$ ipython --no-banner

In [1]: import numpy as np

In [2]: from numpy import linalg as LA

In [3]: np.set_printoptions(precision=3, suppress=True, linewidth=120)

In [4]: feats = np.loadtxt("out11.csv", delimiter=",")

In [5]: print(feats)
[[ 0.907 -0.259  0.13 ]
 [-0.259  0.074 -0.037]
 [ 0.13  -0.037  0.019]]

In [6]: rk = LA.matrix_rank(feats)

In [7]: print(rk)
1

In [8]: null = LA.svd(feats)[2][rk:].T

In [9]: print(np.allclose(feats @ null, 0))
True

In [10]: print([int(LA.matrix_rank(feats[:, :j + 1])) for j in range(3)])
[1, 1, 1]

In [11]: print([int(LA.matrix_rank(feats[:i])) for i in range(1, len(feats) + 1)])
[1, 1, 1]

In [12]: print(np.round(feats @ null, 3) + 0)
[[0. 0.]
 [0. 0.]
 [0. 0.]]

In [13]: print([int(LA.matrix_rank(np.delete(feats, i, axis=0))) for i in range(3)])
[1, 1, 1]

In [14]: print(null @ null.T)
[[ 0.093  0.259 -0.13 ]
 [ 0.259  0.926  0.037]
 [-0.13   0.037  0.981]]

In [15]: print(feats.sum(axis=0))
[ 0.778 -0.222  0.111]

In [16]: print(round(LA.norm(feats), 3))
1.0

In [17]: print(np.round(np.abs(feats).max(), 3))
0.907

In [18]: u = np.array([2, 1, -3])

In [19]: print(np.convolve(feats[0], u))
[ 1.815  0.389 -2.722  0.907 -0.389]

In [20]: print(np.polyval(u, feats[0]))
[-0.446 -3.125 -2.837]

In [21]: print(np.correlate(feats[0], feats[2], "full"))
[ 0.017 -0.038  0.13  -0.038  0.017]

In [22]: print(np.round(np.cross(feats[0, :3], feats[2, :3]), 3) + 0)
[0. 0. 0.]

In [23]: print(LA.cond(feats) > 100)
True

In [24]: print([round(float(x), 3) for x in LA.svd(feats, compute_uv=False)[:3]])
[1.0, 0.0, 0.0]

In [25]: print(round(float(LA.norm(feats, 2) / LA.norm(feats)), 3))
1.0

In [26]: data = np.loadtxt("a.csv", delimiter=",")

In [27]: print(data)
[[ 10. -10.   3.  -6.]
 [-10. -10.  -5. -16.]
 [  3.  -5.  12. -11.]
 [ -6. -16. -11. -10.]]

In [28]: print(np.round(LA.eigvalsh(data).min(), 3))
-31.618

In [29]: print([round(float(LA.det(data[:i, :i])), 2) + 0 for i in range(1, 5)])
[10.0, -200.0, -2260.0, -14156.0]

In [30]: print(np.all(LA.eigvalsh(data) > 0))
False
